$ python -q
>>> import numpy as np
>>> np.set_printoptions(precision=2, suppress=True, linewidth=200, legacy="1.25")
>>> rd = lambda a: np.round(a, 2) + 0
>>> mat = np.loadtxt("a.csv", delimiter=",")
>>> print(mat)
[[  4.17  -6.18  13.61 -15.1   -0.91   3.  ]
 [ -0.7   -0.66   2.1    2.92  -7.72   0.17]
 [  8.5   -3.61   0.4   -2.2   -5.32  16.3 ]
 [-10.69   9.9   -8.78  13.2   -2.09 -16.06]
 [  0.31  -7.87   7.71  -3.07   1.07  -0.8 ]
 [ -0.59  -7.91  -1.21  14.59  -8.17   4.16]
 [  0.82  -0.71  -2.09   4.42  -3.13   3.3 ]
 [ -5.42   1.48  -9.3   18.09  -4.02  -4.11]
 [  1.71 -14.5   12.71  -3.8   -0.01   1.63]
 [ -6.54   4.3    5.3   -7.49   4.71 -15.61]
 [  6.92  -8.61  10.35 -13.62   3.61   8.43]
 [ -0.99   7.48 -10.05   9.49  -4.99   1.87]
 [ -8.7    7.33  -4.98   8.48  -1.36 -13.9 ]
 [ 10.12 -20.49  20.19 -15.3   -0.78  14.09]
 [ -2.58   6.41   2.24 -12.49  10.29  -9.99]
 [  4.29  -0.27 -10.12   8.79   0.76  11.36]
 [ 13.58 -19.9   21.69 -23.48   3.22  17.87]
 [  7.68 -12.22  11.33 -13.3    5.7    9.78]
 [  3.29  -1.89  12.11 -17.13   0.08   0.59]
 [-13.41  13.51  -4.5    0.51   8.79 -26.5 ]
 [ 11.09 -11.51  11.79 -17.61   5.09  15.12]
 [-11.09  14.78  -9.92  12.59  -6.42 -16.62]
 [ -5.99   4.89   5.7   -6.11  -0.61 -13.71]
 [-14.9   19.17 -15.99  19.78  -6.32 -21.49]
 [ -7.69  12.2  -11.31  13.32  -5.73  -9.78]
 [-13.42  12.3   -5.48  11.71  -6.59 -21.55]
 [  8.49 -19.51  19.41 -15.02   1.52  10.92]
 [ -7.09   7.31   1.32  -6.53   7.88 -16.64]
 [  4.01  -5.41  -1.92   3.21   1.34   8.71]
 [  4.2    0.56  -1.1   -5.52   3.99   6.07]
 [ -3.72   3.28 -10.63  18.01  -6.89  -0.48]
 [ -0.4   12.68 -10.34  -5.67  12.21  -3.27]]
>>> Xc = mat - mat.mean(axis=1)
Traceback (most recent call last):
  File "<python-input-5>", line 1, in <module>
    Xc = mat - mat.mean(axis=1)
         ~~~~^~~~~~~~~~~~~~~~~~
ValueError: operands could not be broadcast together with shapes (32,6) (32,) 
>>> Xc = mat - mat.mean(axis=0)
>>> U, sv, vt = np.linalg.svd(Xc, full_matrices=False)
>>> print(np.searchsorted(np.cumsum(sv ** 2) / (sv ** 2).sum(), 0.9) + 1)
2
>>> print(rd(sv ** 2 / (sv ** 2).sum()))
[0.74 0.18 0.06 0.02 0.   0.  ]
>>> print(np.abs(vt[0]).argmax())
3
>>> M2 = np.array([[2, 3, 1, 3, 2, 1, 1, 1, 2, 2, 1, 2],
...     [0, 2, 5, 0, 4, 3, 1, 5, 5, 3, 1, 0],
...     [2, 2, 4, 0, 3, 5, 2, 4, 1, 4, 0, 1],
...     [4, 4, 5, 5, 0, 0, 5, 2, 4, 2, 2, 5],
...     [1, 5, 2, 4, 5, 1, 4, 3, 1, 1, 0, 1],
...     [0, 4, 0, 5, 4, 0, 3, 1, 4, 0, 0, 3],
...     [0, 0, 4, 2, 3, 2, 1, 4, 3, 4, 2, 2],
...     [4, 5, 1, 4, 1, 1, 5, 0, 2, 4, 4, 2],
...     [1, 3, 2, 3, 4, 4, 2, 2, 0, 4, 1, 2],
...     [1, 0, 1, 5, 4, 1, 0, 4, 5, 4, 4, 0],
...     [5, 4, 2, 3, 3, 3, 5, 3, 2, 4, 0, 3],
...     [2, 1, 2, 5, 4, 5, 5, 4, 2, 0, 0, 0],
...     [5, 1, 3, 1, 2, 1, 5, 3, 3, 4, 1, 5],
...     [5, 5, 1, 0, 2, 4, 1, 3, 4, 0, 3, 1],
...     [4, 1, 0, 2, 1, 4, 4, 4, 2, 3, 5, 4]])
>>> W0 = M2.T @ M2
>>> print(W0)
[[138 110  73  92  74  88 133  96  93  97  71  98]
 [110 152  80 118 107  83 131  92 100  88  57  87]
 [ 73  80 111  78  91  79  96 108  93  97  40  69]
 [ 92 118  78 168 121  75 140 104 112  98  67  90]
 [ 74 107  91 121 146 104 111 130 109 104  49  65]
 [ 88  83  79  75 104 125  98 119  79  92  53  56]
 [133 131  96 140 111  98 178 116 105 111  64 115]
 [ 96  92 108 104 130 119 116 151 121 116  68  77]
 [ 93 100  93 112 109  79 105 121 138  98  74  81]
 [ 97  88  97  98 104  92 111 116  98 139  72  87]
 [ 71  57  40  67  49  53  64  68  74  72  78  54]
 [ 98  87  69  90  65  56 115  77  81  87  54 103]]
>>> # symmetric
>>> x = np.array([0, -3, -3, -1, -2, -3, 0, 3, -1, -1, 0, -2])
>>> h1 = np.maximum(W0 @ x, 0)
>>> print(np.maximum(W0 @ x, 0) - np.maximum(-W0 @ x, 0))
[-1151 -1363 -1074 -1301 -1272 -1070 -1435 -1259 -1181 -1200  -665  -999]
>>> print(np.maximum(W0 @ (3 * x), 0))
[0 0 0 0 0 0 0 0 0 0 0 0]
>>> rng = np.random.default_rng(2361)
>>> lab = rng.permutation(12)
>>> print(lab)
[ 4  5  9  8 11 10  7  2  3  6  0  1]
>>> M2 = W0[lab][:, lab]
>>> print(np.diag(M2))
[146 125 139 138 103  78 151 111 168 178 138 152]
>>> print(M2)
[[146 104 104 109  65  49 130  91 121 111  74 107]
 [104 125  92  79  56  53 119  79  75  98  88  83]
 [104  92 139  98  87  72 116  97  98 111  97  88]
 [109  79  98 138  81  74 121  93 112 105  93 100]
 [ 65  56  87  81 103  54  77  69  90 115  98  87]
 [ 49  53  72  74  54  78  68  40  67  64  71  57]
 [130 119 116 121  77  68 151 108 104 116  96  92]
 [ 91  79  97  93  69  40 108 111  78  96  73  80]
 [121  75  98 112  90  67 104  78 168 140  92 118]
 [111  98 111 105 115  64 116  96 140 178 133 131]
 [ 74  88  97  93  98  71  96  73  92 133 138 110]
 [107  83  88 100  87  57  92  80 118 131 110 152]]
>>> print(np.trace(M2))
1627
>>> r0, g = M2[0], M2[3]
>>> print(r0 @ g)
125237
>>> pr = (r0 @ g) / (r0 @ r0) * r0
>>> print(np.outer(r0, g))
[[15914 11534 14308 20148 11826 10804 17666 13578 16352 15330 13578 14600]
 [11336  8216 10192 14352  8424  7696 12584  9672 11648 10920  9672 10400]
 [11336  8216 10192 14352  8424  7696 12584  9672 11648 10920  9672 10400]
 [11881  8611 10682 15042  8829  8066 13189 10137 12208 11445 10137 10900]
 [ 7085  5135  6370  8970  5265  4810  7865  6045  7280  6825  6045  6500]
 [ 5341  3871  4802  6762  3969  3626  5929  4557  5488  5145  4557  4900]
 [14170 10270 12740 17940 10530  9620 15730 12090 14560 13650 12090 13000]
 [ 9919  7189  8918 12558  7371  6734 11011  8463 10192  9555  8463  9100]
 [13189  9559 11858 16698  9801  8954 14641 11253 13552 12705 11253 12100]
 [12099  8769 10878 15318  8991  8214 13431 10323 12432 11655 10323 11100]
 [ 8066  5846  7252 10212  5994  5476  8954  6882  8288  7770  6882  7400]
 [11663  8453 10486 14766  8667  7918 12947  9951 11984 11235  9951 10700]]
>>> print(rd(pr))
[140.09  99.79  99.79 104.59  62.37  47.02 124.74  87.31 116.1  106.5   71.   102.67]
>>> A = np.load("layer3.npy")
>>> print(A)
[[3. 1. 0. 0. 0. 0. 0. 0. 0. 0.]
 [0. 3. 1. 0. 0. 0. 0. 0. 0. 0.]
 [0. 0. 3. 1. 0. 0. 0. 0. 0. 0.]
 [0. 0. 0. 3. 1. 0. 0. 0. 0. 0.]
 [0. 0. 0. 0. 3. 1. 0. 0. 0. 0.]
 [0. 0. 0. 0. 0. 3. 1. 0. 0. 0.]
 [0. 0. 0. 0. 0. 0. 3. 1. 0. 0.]
 [0. 0. 0. 0. 0. 0. 0. 3. 1. 0.]
 [0. 0. 0. 0. 0. 0. 0. 0. 3. 1.]
 [0. 0. 0. 0. 0. 0. 0. 0. 0. 3.]]
>>> lab = rng.permutation(10)
>>> M2 = A[:, lab] * rng.choice([-1, 1], 10)
>>> print(M2)
[[ 3. -0.  0.  1.  0. -0. -0. -0. -0. -0.]
 [ 0. -0.  0.  3.  0. -0. -0. -0. -0. -1.]
 [ 0. -0.  0.  0.  0. -0. -0. -0. -1. -3.]
 [ 0. -1.  0.  0.  0. -0. -0. -0. -3. -0.]
 [ 0. -3.  0.  0.  0. -0. -1. -0. -0. -0.]
 [ 0. -0.  0.  0.  0. -0. -3. -1. -0. -0.]
 [ 0. -0.  1.  0.  0. -0. -0. -3. -0. -0.]
 [ 0. -0.  3.  0.  1. -0. -0. -0. -0. -0.]
 [ 0. -0.  0.  0.  3. -1. -0. -0. -0. -0.]
 [ 0. -0.  0.  0.  0. -3. -0. -0. -0. -0.]]
>>> U, _, vt = np.linalg.svd(A.T @ M2)
>>> print(rd(U @ vt))
[[ 1.  0.  0.  0.  0.  0.  0.  0.  0.  0.]
 [ 0.  0.  0.  1.  0.  0.  0.  0.  0.  0.]
 [ 0.  0.  0.  0.  0.  0.  0.  0.  0. -1.]
 [ 0.  0.  0.  0.  0.  0.  0.  0. -1.  0.]
 [ 0. -1.  0.  0.  0.  0.  0.  0.  0.  0.]
 [ 0.  0.  0.  0.  0.  0. -1.  0.  0.  0.]
 [ 0.  0.  0.  0.  0.  0.  0. -1.  0.  0.]
 [ 0.  0.  1.  0.  0.  0.  0.  0.  0.  0.]
 [ 0.  0.  0.  0.  1.  0.  0.  0.  0.  0.]
 [ 0.  0.  0.  0.  0. -1.  0.  0.  0.  0.]]
>>> print(lab)
[0 4 7 1 8 9 5 6 3 2]
>>> m1 = np.array([[0, 0, 3, 0, 1, 1, 1, 2, 1, 2, 3, 1, 0],
...     [3, 2, 0, 1, 3, 2, 0, 3, 2, 3, 0, 1, 2],
...     [2, 2, 3, 3, 2, 0, 0, 2, 2, 2, 1, 0, 1],
...     [2, 1, 0, 1, 3, 0, 0, 2, 2, 0, 0, 0, 2],
...     [3, 0, 0, 3, 0, 2, 0, 3, 1, 1, 3, 1, 3]])
>>> m1[-1] = m1[0] + 2 * m1[1]
>>> print(m1)
[[0 0 3 0 1 1 1 2 1 2 3 1 0]
 [3 2 0 1 3 2 0 3 2 3 0 1 2]
 [2 2 3 3 2 0 0 2 2 2 1 0 1]
 [2 1 0 1 3 0 0 2 2 0 0 0 2]
 [6 4 3 2 7 5 1 8 5 8 3 3 4]]
>>> # rank 4
>>> U, sv, vt = np.linalg.svd(m1)
>>> vecs = vt[:(sv > 1e-8).sum()]
>>> x = m1[3] + 5 * m1[4] + rng.integers(2) * np.eye(13)[1]
>>> print(x)
[32. 22. 15. 11. 38. 25.  5. 42. 27. 40. 15. 15. 22.]
>>> print(rd(np.linalg.norm(x - vecs.T @ vecs @ x)))
0.89
>>> print(rd(np.diag(vecs.T @ vecs)))
[0.23 0.21 0.59 0.48 0.4  0.31 0.07 0.25 0.17 0.58 0.42 0.11 0.18]
>>> print(np.allclose(m1[:-1].T @ np.linalg.lstsq(m1[:-1].T, m1[-1])[0], m1[-1]))
True
>>> U, sv, vt = np.linalg.svd(m1)
>>> print(rd(sv))
[20.97  4.9   3.82  2.11  0.  ]
>>> M2 = U[:, :4] @ np.diag(sv[:4]) @ vt[:4]
>>> print(np.linalg.matrix_rank(M2))
4
>>> print(rd(np.abs(m1 - M2).max()))
0.0
>>> data = np.triu(rng.random((11, 11)) < 0.2, 1).astype(int)
>>> data = data + data.T
>>> print(data)
[[0 1 0 0 0 0 0 0 0 0 0]
 [1 0 0 0 0 0 0 0 0 0 0]
 [0 0 0 0 0 0 0 0 0 0 0]
 [0 0 0 0 1 0 0 0 0 0 0]
 [0 0 0 1 0 0 0 1 0 0 0]
 [0 0 0 0 0 0 1 0 1 1 0]
 [0 0 0 0 0 1 0 1 0 0 1]
 [0 0 0 0 1 0 1 0 0 0 1]
 [0 0 0 0 0 1 0 0 0 0 0]
 [0 0 0 0 0 1 0 0 0 0 0]
 [0 0 0 0 0 0 1 1 0 0 0]]
>>> print(np.argwhere(np.triu(data)))
[[ 0  1]
 [ 3  4]
 [ 4  7]
 [ 5  6]
 [ 5  8]
 [ 5  9]
 [ 6  7]
 [ 6 10]
 [ 7 10]]
>>> print(data @ data)
[[1 0 0 0 0 0 0 0 0 0 0]
 [0 1 0 0 0 0 0 0 0 0 0]
 [0 0 0 0 0 0 0 0 0 0 0]
 [0 0 0 1 0 0 0 1 0 0 0]
 [0 0 0 0 2 0 1 0 0 0 1]
 [0 0 0 0 0 3 0 1 0 0 1]
 [0 0 0 0 1 0 3 1 1 1 1]
 [0 0 0 1 0 1 1 3 0 0 1]
 [0 0 0 0 0 0 1 0 1 1 0]
 [0 0 0 0 0 0 1 0 1 1 0]
 [0 0 0 0 1 1 1 1 0 0 2]]
>>> print(data.sum(axis=0))
[1 1 0 1 2 3 3 3 1 1 2]
>>> print(np.trace(data @ data @ data) // 6)
1
>>> L = np.diag(data.sum(axis=1)) - data
>>> print((np.linalg.eigvalsh(L) < 1e-8).sum())
3
>>> print(np.linalg.matrix_rank(L))
8
>>> print(L @ np.ones(11))
[0. 0. 0. 0. 0. 0. 0. 0. 0. 0. 0.]
